>>> import numpy as np
>>> np.set_printoptions(precision=2, suppress=True, linewidth=100, floatmode="fixed")
>>> K = np.array([[0, 1, 0, 0], [1, 0, 1, 0], [0, 1, 0, 0], [0, 0, 0, 0]])
>>> # 2 blocks once reordered
>>> U, sigma, Vt = np.linalg.svd(K)
>>> vecs = Vt[:(sigma > 1e-8).sum()]
>>> rng = np.random.default_rng(97639)
>>> x = K[3] + 3 * K[1] + rng.integers(2) * np.eye(4)[0]
>>> x
array([3.00, 0.00, 3.00, 0.00])
>>> np.linalg.matrix_rank(np.vstack([K, x]))
np.int64(2)
>>> np.allclose(vecs.T @ vecs @ x, x)
True
>>> round(float(np.linalg.norm(x - vecs.T @ vecs @ x)), 2)
0.0
>>> w, vecs = np.linalg.eigh(K)
>>> x = np.array([-2, -1, 0, -3])
>>> (np.sign(vecs[:, -1].round(6)) == np.sign(vecs[0, -1].round(6))).astype(int)
array([1, 1, 1, 0])
>>> np.round(vecs * np.abs(w) @ vecs.T, 2) + 0
array([[0.71, 0.00, 0.71, 0.00],
       [0.00, 1.41, 0.00, 0.00],
       [0.71, 0.00, 0.71, 0.00],
       [0.00, 0.00, 0.00, 0.00]])
>>> data = np.load("sample17.npy")
>>> data
array([[ 0.83, -0.39, -0.39],
       [-0.39,  0.08, -0.92],
       [-0.39, -0.92,  0.08]])
>>> # columns are unit length and at right angles
>>> K.sum(axis=0)
array([1, 2, 1, 0])
>>> np.trace(K @ K @ K) // 6
np.int64(0)
>>> np.argwhere(np.triu(K))
array([[0, 1],
       [1, 2]])
>>> Lm = np.diag(K.sum(axis=1)) - K
>>> (np.linalg.eigvalsh(Lm) < 1e-8).sum()
np.int64(2)
>>> Lm @ np.ones(4)
array([0.00, 0.00, 0.00, 0.00])
>>> np.linalg.matrix_rank(Lm)
np.int64(2)
>>> w, vecs = np.linalg.eigh(data)
>>> np.linalg.svd(data, compute_uv=False)
array([1.00, 1.00, 1.00])
>>> (w > 1e-8).sum(), (w < -1e-8).sum()
(np.int64(2), np.int64(1))
>>> np.linalg.eigvalsh(data @ data)
array([1.00, 1.00, 1.00])
>>> other = np.array([[-6], [-6], [-1]])
>>> X = np.block([[np.zeros((3, 3)), other], [other.T, np.zeros((1, 1))]])
>>> X
array([[ 0.00,  0.00,  0.00, -6.00],
       [ 0.00,  0.00,  0.00, -6.00],
       [ 0.00,  0.00,  0.00, -1.00],
       [-6.00, -6.00, -1.00,  0.00]])
>>> # column 1 repeats column 0
>>> rank = np.linalg.matrix_rank(X)
>>> rank
np.int64(2)
>>> ns = np.linalg.svd(X)[2][rank:].T
>>> [int(np.linalg.matrix_rank(X[:, :j + 1])) for j in range(4)]
[1, 1, 1, 2]
>>> ns @ ns.T
array([[ 0.51, -0.49, -0.08,  0.00],
       [-0.49,  0.51, -0.08,  0.00],
       [-0.08, -0.08,  0.99,  0.00],
       [ 0.00,  0.00,  0.00,  0.00]])
>>> np.round(X @ ns, 2) + 0
array([[0.00, 0.00],
       [0.00, 0.00],
       [0.00, 0.00],
       [0.00, 0.00]])
>>> [int(np.linalg.matrix_rank(X[:i])) for i in range(1, len(X) + 1)]
[1, 1, 1, 2]
>>> [int(np.linalg.matrix_rank(np.delete(X, i, axis=0))) for i in range(4)]
[2, 2, 2, 1]
>>> arr = np.load("run14.npy")
>>> arr
array([[  5.97,  10.78,  13.26,  -6.65,  -5.32],
       [ -9.16,  -9.41, -14.30,   0.73,   4.75],
       [  2.99,  10.94,  11.35, -10.69,  -5.32],
       [  2.89,  10.93,  11.27, -10.81,  -5.31],
       [ -9.92,  -8.77, -14.27,  -1.10,   4.46],
       [ 11.96,   3.73,  11.40,  10.42,  -2.11],
       [  5.87,  -7.29,  -2.15,  17.22,   3.33],
       [  9.04,  -4.10,   2.74,  17.06,   1.72],
       [ -9.86,  -8.83, -14.28,  -0.94,   4.49],
       [  0.87,  10.61,   9.61, -12.97,  -5.10],
       [  7.89,  -5.45,   0.80,  17.37,   2.40],
       [ 10.47,   8.15,  14.13,   2.64,  -4.18],
       [ -4.87,   8.03,   3.47, -16.91,  -3.71],
       [ -0.06,  10.36,   8.76, -13.84,  -4.96],
       [-11.74,  -5.51, -12.76,  -7.77,   2.95],
       [-10.34,   2.13,  -5.31, -16.11,  -0.74],
       [ -0.14, -10.42,  -8.95,  13.66,   4.99],
       [ 10.23,   8.44,  14.21,   1.94,  -4.31],
       [ -3.74,   8.74,   4.85, -16.41,  -4.08],
       [ -2.80, -10.93, -11.21,  10.91,   5.30],
       [  2.23,  -9.53,  -6.56,  15.52,   4.50],
       [-10.71,   1.43,  -6.15, -15.66,  -0.40],
       [-11.96,  -3.64, -11.32, -10.55,   2.06],
       [  9.04,   9.50,  14.29,  -1.01,  -4.79],
       [-10.42,   2.00,  -5.47, -16.04,  -0.68],
       [ -5.18,   7.81,   3.06, -17.03,  -3.60],
       [ -8.65,  -9.75, -14.24,   1.84,   4.90],
       [-11.53,  -0.67,  -8.50, -13.93,   0.63],
       [-11.44,  -0.39,  -8.21, -14.19,   0.50],
       [  9.57,  -3.37,   3.72,  16.77,   1.36],
       [ 11.58,   0.85,   8.69,  13.75,  -0.72],
       [  7.35,  10.38,  13.88,  -4.34,  -5.17],
       [ -4.04, -10.97, -12.10,   9.38,   5.36]])
>>> # rows and columns are dependent
>>> U, sigma, Vt = np.linalg.svd(arr)
>>> vecs = Vt[:(sigma > 1e-8).sum()]
>>> x = arr[25] + 4 * arr[18] + rng.integers(2) * np.eye(5)[3]
>>> x
array([-20.14,  42.77,  22.48, -81.68, -19.93])
>>> round(float(np.linalg.norm(x - vecs.T @ vecs @ x)), 2)
0.49
>>> np.linalg.matrix_rank(np.vstack([arr, x]))
np.int64(3)
>>> np.round(vecs.T @ vecs, 2) + 0
array([[ 0.36,  0.11,  0.34,  0.32, -0.06],
       [ 0.11,  0.30,  0.33, -0.26, -0.15],
       [ 0.34,  0.33,  0.51,  0.00, -0.17],
       [ 0.32, -0.26,  0.00,  0.76,  0.12],
       [-0.06, -0.15, -0.17,  0.12,  0.07]])
>>> Xc = arr - arr.mean(axis=0)
>>> U, sigma, Vt = np.linalg.svd(Xc, full_matrices=False)
>>> np.linalg.matrix_rank(Xc)
np.int64(2)
>>> np.round(sigma ** 2 / (sigma ** 2).sum(), 2) + 0
array([0.52, 0.48, 0.00, 0.00, 0.00])
>>> sigma.round(2) + 0
array([82.77, 78.82,  0.00,  0.00,  0.00])
>>> W0 = np.load("case14.npy")
>>> W0
array([[ 1,  1, -1, -1, -1, -1,  1,  1],
       [ 1, -1,  1, -1, -1,  1, -1,  1],
       [ 1,  1,  1,  1, -1, -1, -1, -1],
       [ 1,  1,  1,  1,  1,  1,  1,  1]])
>>> C2 = W0.T @ W0
>>> C2
array([[ 4,  2,  2,  0, -2,  0,  0,  2],
       [ 2,  4,  0,  2,  0, -2,  2,  0],
       [ 2,  0,  4,  2,  0,  2, -2,  0],
       [ 0,  2,  2,  4,  2,  0,  0, -2],
       [-2,  0,  0,  2,  4,  2,  2,  0],
       [ 0, -2,  2,  0,  2,  4,  0,  2],
       [ 0,  2, -2,  0,  2,  0,  4,  2],
       [ 2,  0,  0, -2,  0,  2,  2,  4]])
>>> np.diag(C2)
array([4, 4, 4, 4, 4, 4, 4, 4])
>>> np.round(np.linalg.eigvalsh(C2)[::-1], 2) + 0
array([8.00, 8.00, 8.00, 8.00, 0.00, 0.00, 0.00, 0.00])
>>> np.linalg.matrix_rank(C2)
np.int64(4)
>>> np.allclose(C2, C2.T)
True
>>> (W0 @ W0.T).shape
(4, 4)
>>> np.linalg.svd(W0, compute_uv=False) ** 2
array([8.00, 8.00, 8.00, 8.00])
>>> (C2 + C2.T) / 2
array([[ 4.00,  2.00,  2.00,  0.00, -2.00,  0.00,  0.00,  2.00],
       [ 2.00,  4.00,  0.00,  2.00,  0.00, -2.00,  2.00,  0.00],
       [ 2.00,  0.00,  4.00,  2.00,  0.00,  2.00, -2.00,  0.00],
       [ 0.00,  2.00,  2.00,  4.00,  2.00,  0.00,  0.00, -2.00],
       [-2.00,  0.00,  0.00,  2.00,  4.00,  2.00,  2.00,  0.00],
       [ 0.00, -2.00,  2.00,  0.00,  2.00,  4.00,  0.00,  2.00],
       [ 0.00,  2.00, -2.00,  0.00,  2.00,  0.00,  4.00,  2.00],
       [ 2.00,  0.00,  0.00, -2.00,  0.00,  2.00,  2.00,  4.00]])
>>> np.round(np.abs(np.linalg.eigvals(C2)).max(), 2)
np.float64(8.0)
>>> np.allclose(C2 @ C2.T, C2.T @ C2)
True
>>> np.allclose(C2, C2.T)
True
>>> np.linalg.matrix_power(C2, 3)
array([[ 256,  128,  128,    0, -128,    0,    0,  128],
       [ 128,  256,    0,  128,    0, -128,  128,    0],
       [ 128,    0,  256,  128,    0,  128, -128,    0],
       [   0,  128,  128,  256,  128,    0,    0, -128],
       [-128,    0,    0,  128,  256,  128,  128,    0],
       [   0, -128,  128,    0,  128,  256,    0,  128],
       [   0,  128, -128,    0,  128,    0,  256,  128],
       [ 128,    0,    0, -128,    0,  128,  128,  256]])
>>> F = np.loadtxt("out10.csv", delimiter=",")
>>> F
array([[ 12.00,   6.00,  18.00],
       [ -4.00,  -2.00,  -6.00],
       [-18.00,  -9.00, -27.00],
       [-14.00,  -7.00, -21.00],
       [ 18.00,   9.00,  27.00],
       [ -6.00,  -3.00,  -9.00],
       [ 12.00,   6.00,  18.00]])
>>> def softmax(z):
...     e = np.exp(z - z.max(axis=-1, keepdims=True))
...     return e / e.sum(axis=-1, keepdims=True)
... 
>>> softmax(F[1] + 5)
array([0.12, 0.87, 0.02])
>>> softmax(F).sum(axis=1)
array([1.00, 1.00, 1.00, 1.00, 1.00, 1.00, 1.00])
>>> S = F @ F.T / np.sqrt(3)
>>> np.round(softmax(S), 2) + 0
array([[0.00, 0.00, 0.00, 0.00, 1.00, 0.00, 0.00],
       [0.00, 0.00, 1.00, 0.00, 0.00, 0.00, 0.00],
       [0.00, 0.00, 1.00, 0.00, 0.00, 0.00, 0.00],
       [0.00, 0.00, 1.00, 0.00, 0.00, 0.00, 0.00],
       [0.00, 0.00, 0.00, 0.00, 1.00, 0.00, 0.00],
       [0.00, 0.00, 1.00, 0.00, 0.00, 0.00, 0.00],
       [0.00, 0.00, 0.00, 0.00, 1.00, 0.00, 0.00]])
>>> U, sigma, Vt = np.linalg.svd(F)
>>> vecs = Vt[:(sigma > 1e-8).sum()]
>>> x = F[6] + 2 * F[2] + rng.integers(2) * np.eye(3)[1]
>>> x
array([-24.00, -11.00, -36.00])
>>> round(np.linalg.norm(x - vecs.T @ vecs @ x), 2)
np.float64(0.96)
>>> U, sigma, Vt = np.linalg.svd(F)
>>> sigma.round(2) + 0
array([64.37,  0.00,  0.00])
>>> other = U[:, :1] @ np.diag(sigma[:1]) @ Vt[:1]
>>> round(float(np.linalg.norm(F - other) / np.linalg.norm(F)), 2)
0.0
>>> other = np.array([[4, 7, 3], [1, 0, 7], [3, 3, 6]])
>>> np.linalg.matrix_rank(np.vstack([F, other.T]))
np.int64(3)
>>> np.linalg.matrix_rank(F @ other)
np.int64(1)
>>> rank = np.linalg.matrix_rank(F)
>>> rank
np.int64(1)
>>> ns = np.linalg.svd(F)[2][rank:].T
>>> [int(np.linalg.matrix_rank(F[:, :j + 1])) for j in range(3)]
[1, 1, 1]
>>> np.linalg.matrix_rank(F.T @ F), np.linalg.matrix_rank(F @ F.T)
(np.int64(1), np.int64(1))
>>> [int(np.linalg.matrix_rank(F[:i])) for i in range(1, len(F) + 1)]
[1, 1, 1, 1, 1, 1, 1]
>>> [int(np.linalg.matrix_rank(np.delete(F, i, axis=0))) for i in range(7)]
[1, 1, 1, 1, 1, 1, 1]
>>> np.allclose(F @ ns, 0)
True
>>> other = np.array([[2, 0], [5, 3], [0, 3]])
>>> m1 = other.T @ other
>>> m1
array([[29, 15],
       [15, 18]])
>>> # equal to its transpose
>>> r0 = np.array([3, 9])
>>> other = m1 + np.outer(r0, np.eye(2)[1])
>>> np.linalg.matrix_rank(other - m1)
np.int64(1)
>>> round(float(np.linalg.det(other) / np.linalg.det(m1)), 2), round(float(1 + np.linalg.solve(m1, r0)[1]), 2)
(1.73, 1.73)
>>> other = W0 / np.sqrt((W0 ** 2).mean(axis=1, keepdims=True))
>>> np.linalg.matrix_rank(W0 - W0.mean(axis=1, keepdims=True))
np.int64(3)
>>> np.linalg.norm(other, axis=1)
array([2.83, 2.83, 2.83, 2.83])
>>> np.linalg.matrix_rank(other) == np.linalg.matrix_rank(W0)
np.True_
>>> x = np.array([3, 3])
>>> y = m1 @ x
>>> b, lr = np.zeros(2), 1 / np.linalg.norm(m1, 2) ** 2
>>> for i in range(6):
...     b -= lr * m1.T @ (m1 @ b - y)
...     if i % 2 == 0: print(i, round(np.linalg.norm(m1 @ b - y), 2))
... 
0 5.38
2 4.99
4 4.64
>>> b
array([3.34, 2.51])
>>> round(np.linalg.cond(m1), 2)
np.float64(5.25)
>>> U, sigma, Vt = np.linalg.svd(m1, full_matrices=False)
>>> np.cumsum(sigma ** 2) / np.sum(sigma ** 2)
array([0.96, 1.00])
>>> np.round(Vt @ Vt.T, 2) + 0
array([[1.00, 0.00],
       [0.00, 1.00]])
>>> np.round(U.T @ m1 @ Vt.T, 2) + 0
array([[39.48,  0.00],
       [ 0.00,  7.52]])
>>> np.abs(Vt[0])
array([0.82, 0.57])
>>> sigma
array([39.48,  7.52])
>>> np.round(U.T @ U, 2) + 0
array([[1.00, 0.00],
       [0.00, 1.00]])
>>> J = np.load("layer6.npy")
>>> J
array([[-2.51,  0.89,  0.60,  1.02, -2.46,  1.20],
       [ 0.42, -0.67,  3.60,  0.29, -0.38, -1.47],
       [-2.51, -1.10,  0.74, -0.21,  2.68,  0.87],
       [ 0.63, -2.70,  0.21, -1.69, -1.33,  1.91],
       [ 0.84, -1.62, -0.36,  3.46,  0.26,  0.72],
       [ 1.46,  1.91,  1.39,  0.05,  0.89,  2.73]])
>>> round(J[:, 2] @ J[:, 5], 2)
np.float64(0.0)
